$ python3 -q
>>> import numpy as np
>>> from numpy import linalg as LA
>>> np.set_printoptions(suppress=True, linewidth=120)
>>> F = np.loadtxt("x.csv", delimiter=",")
>>> F
array([[ 1.5,  0.3,  0.8, -0.7, -0.6, -1.2],
       [ 1. , -0.2, -1.8,  0.2,  0.4, -0.3],
       [-0.4,  0.9, -1. , -0.1,  0.9, -0.7],
       [ 0.3, -0.8,  0.8, -0.8, -0.6,  0.3],
       [ 0.4,  0.8, -0.3,  0.8,  1. ,  1.1],
       [ 0. ,  0.2,  0.5, -1. ,  1.7, -1.2],
       [ 0.7,  1.1,  0.9, -0.7, -0.2,  0.1],
       [ 1.2,  0.5,  1.4, -0.6, -1.4,  0.3],
       [ 1.6, -1.7, -0.2, -1.8, -1.2,  0.6],
       [-0.1,  1.3,  1. , -0.4,  0.4, -0.8],
       [ 2. ,  0.5, -1.8,  0.7, -1.2, -1.1],
       [ 0.8, -0.3, -1. ,  1. ,  0.9, -0.8],
       [ 0.1, -0.4,  1.4,  2. ,  0.4, -0.8]])
>>> cov = np.cov(F, rowvar=False)
>>> np.round(np.polyfit(F[:, 1], F[:, 2], 1), 3)
array([0.115, 0.034])
>>> cov.shape
(6, 6)
>>> np.argsort(-F.std(axis=0).round(6), kind="stable")
array([2, 3, 4, 1, 5, 0])
>>> np.argwhere(np.triu(np.abs(np.corrcoef(F.T)) > 0.8, 1))
array([], shape=(0, 2), dtype=int64)
>>> np.round(LA.eigvalsh(cov)[::-1], 3)
array([1.761, 1.453, 0.732, 0.604, 0.472, 0.101])
>>> J = np.load("data.npy")
>>> J
array([[-1.,  0.,  0.,  0.,  0.,  0.],
       [ 0., -1.,  0.,  0.,  0.,  0.],
       [ 0.,  0.,  3.,  0.,  4.,  0.],
       [ 0.,  0.,  0., -1.,  0.,  0.],
       [ 0.,  0.,  4.,  0.,  3.,  0.],
       [ 0.,  0.,  0.,  0.,  0., -1.]])
>>> # 5 groups of indices that never mix
>>> f = np.array([1, -1])
>>> np.cross(J[2, :3], J[3, :3])
array([0., 0., 0.])
>>> np.polyval(f, J[2])
array([-1., -1.,  2., -1.,  3., -1.])
>>> np.array([np.convolve(row, f, "same") for row in J])
array([[-1.,  1.,  0.,  0.,  0.,  0.],
       [ 0., -1.,  1.,  0.,  0.,  0.],
       [ 0.,  0.,  3., -3.,  4., -4.],
       [ 0.,  0.,  0., -1.,  1.,  0.],
       [ 0.,  0.,  4., -4.,  3., -3.],
       [ 0.,  0.,  0.,  0.,  0., -1.]])
>>> out = np.array([[3, 0], [-2, 2], [-2, -1], [2, -2], [2, 3], [-2, 1]])
>>> J @ out
array([[-3.,  0.],
       [ 2., -2.],
       [ 2.,  9.],
       [-2.,  2.],
       [-2.,  5.],
       [ 2., -1.]])
>>> np.einsum("ik,kj->ij", J, out)
array([[-3.,  0.],
       [ 2., -2.],
       [ 2.,  9.],
       [-2.,  2.],
       [-2.,  5.],
       [ 2., -1.]])
>>> rng = np.random.default_rng(15)
>>> out = J + rng.integers(-2, 3, (6, 1)) @ rng.integers(-2, 3, (1, 6))
>>> out
array([[-3., -4.,  0.,  0.,  4., -4.],
       [-1., -3.,  0.,  0.,  2., -2.],
       [-1., -2.,  3.,  0.,  6., -2.],
       [-2., -4.,  0., -1.,  4., -4.],
       [ 1.,  2.,  4.,  0.,  1.,  2.],
       [ 1.,  2.,  0.,  0., -2.,  1.]])
>>> np.round(LA.svd(out - J, compute_uv=False), 3) + 0
array([12.49,  0.  ,  0.  ,  0.  ,  0.  ,  0.  ])
>>> out - J
array([[-2., -4.,  0.,  0.,  4., -4.],
       [-1., -2.,  0.,  0.,  2., -2.],
       [-1., -2.,  0.,  0.,  2., -2.],
       [-2., -4.,  0.,  0.,  4., -4.],
       [ 1.,  2.,  0.,  0., -2.,  2.],
       [ 1.,  2.,  0.,  0., -2.,  2.]])
>>> round(float(LA.norm(J, 1)), 3), round(LA.norm(J, np.inf), 3)
(7.0, np.float64(7.0))
>>> np.round(LA.norm(J[3], 1), 3), np.round(LA.norm(J[3], np.inf), 3)
(np.float64(1.0), np.float64(1.0))
>>> np.round(LA.norm(J, axis=0), 3)
array([1., 1., 5., 1., 5., 1.])
>>> LA.norm(J, axis=1).argmax()
np.int64(2)
>>> cov = J.T @ J
>>> np.round(LA.svd(J, compute_uv=False) ** 2, 3)
array([49.,  1.,  1.,  1.,  1.,  1.])
>>> np.diag(cov)
array([ 1.,  1., 25.,  1., 25.,  1.])
>>> np.round(LA.eigvalsh(cov)[::-1], 3)
array([49.,  1.,  1.,  1.,  1.,  1.])
>>> out = np.array([[1, 1], [1, -1]])
>>> arr = np.kron(out, np.kron(out, out))[rng.permutation(8)][:9]
>>> arr
array([[ 1,  1,  1,  1,  1,  1,  1,  1],
       [ 1, -1, -1,  1, -1,  1,  1, -1],
       [ 1,  1, -1, -1, -1, -1,  1,  1],
       [ 1, -1,  1, -1,  1, -1,  1, -1],
       [ 1,  1, -1, -1,  1,  1, -1, -1],
       [ 1, -1, -1,  1,  1, -1, -1,  1],
       [ 1,  1,  1,  1, -1, -1, -1, -1],
       [ 1, -1,  1, -1, -1,  1, -1,  1]])
>>> O, vecs = LA.qr(arr[:, :4])[0], LA.qr(arr[:, 4:])[0]
>>> sig = LA.svd(O.T @ vecs, compute_uv=False)
>>> round(LA.norm(O @ O.T - vecs @ vecs.T, 2), 3)
np.float64(1.0)
>>> out = np.array([[-2, -3, -2, 0, -3],
...     [3, 1, 3, 1, 1],
...     [-2, 0, -2, 2, 1],
...     [2, -3, 0, 3, 2],
...     [2, -1, 1, -3, 3]])
>>> C = np.array([[-1, -2, 1, 0, 0, -2, 2, -1],
...     [-1, -1, -2, 1, 2, 0, 0, -1],
...     [0, -2, 0, 2, 0, -1, 0, 0],
...     [0, 1, 2, 0, 0, -1, 1, 1],
...     [1, -1, 1, 2, -1, -1, -1, -1],
...     [-1, 0, -1, 0, -2, -1, 2, 0],
...     [-1, -1, 0, 0, -1, 1, 1, 1],
...     [0, 0, 2, 2, 2, 2, 0, -1]])
>>> feats = np.block([[out, np.zeros((5, 8))], [np.zeros((8, 5)), C]])
>>> feats
array([[-2., -3., -2.,  0., -3.,  0.,  0.,  0.,  0.,  0.,  0.,  0.,  0.],
       [ 3.,  1.,  3.,  1.,  1.,  0.,  0.,  0.,  0.,  0.,  0.,  0.,  0.],
       [-2.,  0., -2.,  2.,  1.,  0.,  0.,  0.,  0.,  0.,  0.,  0.,  0.],
       [ 2., -3.,  0.,  3.,  2.,  0.,  0.,  0.,  0.,  0.,  0.,  0.,  0.],
       [ 2., -1.,  1., -3.,  3.,  0.,  0.,  0.,  0.,  0.,  0.,  0.,  0.],
       [ 0.,  0.,  0.,  0.,  0., -1., -2.,  1.,  0.,  0., -2.,  2., -1.],
       [ 0.,  0.,  0.,  0.,  0., -1., -1., -2.,  1.,  2.,  0.,  0., -1.],
       [ 0.,  0.,  0.,  0.,  0.,  0., -2.,  0.,  2.,  0., -1.,  0.,  0.],
       [ 0.,  0.,  0.,  0.,  0.,  0.,  1.,  2.,  0.,  0., -1.,  1.,  1.],
       [ 0.,  0.,  0.,  0.,  0.,  1., -1.,  1.,  2., -1., -1., -1., -1.],
       [ 0.,  0.,  0.,  0.,  0., -1.,  0., -1.,  0., -2., -1.,  2.,  0.],
       [ 0.,  0.,  0.,  0.,  0., -1., -1.,  0.,  0., -1.,  1.,  1.,  1.],
       [ 0.,  0.,  0.,  0.,  0.,  0.,  0.,  2.,  2.,  2.,  2.,  0., -1.]])
>>> f = np.array([2, 1, 2, 3, -2, 1, 1, 3, -1, -2, 3, 3, -3])
>>> out = feats + np.outer(f, np.eye(13)[4])
>>> LA.matrix_rank(out - feats)
np.int64(1)
>>> round(LA.det(out) / LA.det(feats), 3), np.round(1 + LA.solve(feats, f)[4], 3)
(np.float64(1.661), np.float64(1.661))
